% ipython --no-banner

In [1]: import numpy as np

In [2]: np.set_printoptions(precision=1, suppress=True, linewidth=100, floatmode="fixed")

In [3]: other = np.array([[-1, -1, -3, -1, -4],
   ...:     [0, -4, -2, 1, 5],
   ...:     [0, 0, -5, -5, -5],
   ...:     [3, 0, -2, 3, 3],
   ...:     [1, 3, 1, -5, -3]])

In [4]: W2 = np.array([[-5, 6, 8, -8, 4, 3, -5, -3],
   ...:     [-5, -8, 3, -4, -5, 9, -7, -4],
   ...:     [6, 0, -1, 2, 0, 5, 6, -9],
   ...:     [0, 0, 8, 4, 9, 9, -5, -1],
   ...:     [-8, 5, 9, -6, 4, -5, -4, 3],
   ...:     [-4, 2, 7, -4, -7, 1, -5, -4],
   ...:     [-8, -2, 4, 7, -2, 9, 2, 3],
   ...:     [5, 9, -7, 9, -4, -9, -1, 5]])

In [5]: F = np.block([[other, np.array([[3, 5, -3, 0, -1, -1, 3, 4],
   ...:     [-3, 0, -1, -3, 2, -4, 4, -4],
   ...:     [-2, -2, -5, 4, -5, -4, -2, 1],
   ...:     [1, 5, -2, -3, -4, -5, 2, -4],
   ...:     [-2, -4, 2, 4, 4, 5, 2, -2]])], [np.zeros((8, 5)), W2]])

In [6]: F
Out[6]: 
array([[-1.0, -1.0, -3.0, -1.0, -4.0,  3.0,  5.0, -3.0,  0.0, -1.0, -1.0,  3.0,  4.0],
       [ 0.0, -4.0, -2.0,  1.0,  5.0, -3.0,  0.0, -1.0, -3.0,  2.0, -4.0,  4.0, -4.0],
       [ 0.0,  0.0, -5.0, -5.0, -5.0, -2.0, -2.0, -5.0,  4.0, -5.0, -4.0, -2.0,  1.0],
       [ 3.0,  0.0, -2.0,  3.0,  3.0,  1.0,  5.0, -2.0, -3.0, -4.0, -5.0,  2.0, -4.0],
       [ 1.0,  3.0,  1.0, -5.0, -3.0, -2.0, -4.0,  2.0,  4.0,  4.0,  5.0,  2.0, -2.0],
       [ 0.0,  0.0,  0.0,  0.0,  0.0, -5.0,  6.0,  8.0, -8.0,  4.0,  3.0, -5.0, -3.0],
       [ 0.0,  0.0,  0.0,  0.0,  0.0, -5.0, -8.0,  3.0, -4.0, -5.0,  9.0, -7.0, -4.0],
       [ 0.0,  0.0,  0.0,  0.0,  0.0,  6.0,  0.0, -1.0,  2.0,  0.0,  5.0,  6.0, -9.0],
       [ 0.0,  0.0,  0.0,  0.0,  0.0,  0.0,  0.0,  8.0,  4.0,  9.0,  9.0, -5.0, -1.0],
       [ 0.0,  0.0,  0.0,  0.0,  0.0, -8.0,  5.0,  9.0, -6.0,  4.0, -5.0, -4.0,  3.0],
       [ 0.0,  0.0,  0.0,  0.0,  0.0, -4.0,  2.0,  7.0, -4.0, -7.0,  1.0, -5.0, -4.0],
       [ 0.0,  0.0,  0.0,  0.0,  0.0, -8.0, -2.0,  4.0,  7.0, -2.0,  9.0,  2.0,  3.0],
       [ 0.0,  0.0,  0.0,  0.0,  0.0,  5.0,  9.0, -7.0,  9.0, -4.0, -9.0, -1.0,  5.0]])

In [7]: np.count_nonzero(F)
Out[7]: np.int64(119)

In [8]: round(np.linalg.norm(F), 1)
Out[8]: np.float64(51.7)

In [9]: np.unravel_index(np.abs(F).argmax(), F.shape)
Out[9]: (np.int64(6), np.int64(10))

In [10]: F[:, 13]
IndexError: index 13 is out of bounds for axis 1 with size 13


In [11]: F.mean(axis=0)
Out[11]: array([ 0.2, -0.2, -0.8, -0.5, -0.3, -1.7,  1.2,  1.7,  0.2, -0.4,  1.0, -0.8, -1.2])

In [12]: np.linalg.matrix_rank(F)
Out[12]: np.int64(13)

In [13]: q, V = np.linalg.qr(F[:, :6])[0], np.linalg.qr(F[:, 6:])[0]

In [14]: sv = np.linalg.svd(q.T @ V, compute_uv=False)

In [15]: sv
Out[15]: array([1.0, 0.8, 0.6, 0.6, 0.3, 0.1])

In [16]: other = F / np.sqrt((F ** 2).mean(axis=1, keepdims=True))

In [17]: np.linalg.matrix_rank(F - F.mean(axis=1, keepdims=True))
Out[17]: np.int64(12)

In [18]: np.linalg.matrix_rank(other) == np.linalg.matrix_rank(F)
Out[18]: np.True_

In [19]: q, Rm = np.linalg.qr(F)

In [20]: np.trace(q @ q.T)
Out[20]: np.float64(13.0)

In [21]: round(abs(Rm[0, 0]), 1), round(np.linalg.norm(F[:, 0]), 1)
Out[21]: (np.float64(3.3), np.float64(3.3))

In [22]: A = np.load("case9.npy")

In [23]: A
Out[23]: 
array([[ 1.5, -1.4, -0.1,  1.9, -0.7],
       [ 0.2,  0.8, -0.9,  0.5,  0.0],
       [ 0.4,  1.1, -1.7,  0.2,  1.2],
       [ 0.6,  0.4,  0.8, -0.5,  1.1],
       [ 0.3,  1.1,  0.3,  0.2,  0.1]])

In [24]: cov = A.T @ A

In [25]: np.diag(cov)
Out[25]: array([2.9, 5.2, 4.4, 4.2, 3.1])

In [26]: np.round(np.linalg.svd(A, compute_uv=False) ** 2, 1) + 0
Out[26]: array([9.5, 6.6, 2.6, 1.1, 0.0])

In [27]: np.round(np.trace(cov), 1), np.round((A ** 2).sum(), 1)
Out[27]: (np.float64(19.9), np.float64(19.9))

In [28]: cov
Out[28]: 
array([[ 2.9, -0.9, -0.4,  2.8,  0.1],
       [-0.9,  5.2, -1.8, -2.0,  2.8],
       [-0.4, -1.8,  4.4, -1.3, -1.1],
       [ 2.8, -2.0, -1.3,  4.2, -1.6],
       [ 0.1,  2.8, -1.1, -1.6,  3.1]])

In [29]: np.allclose(cov, cov.T)
Out[29]: True
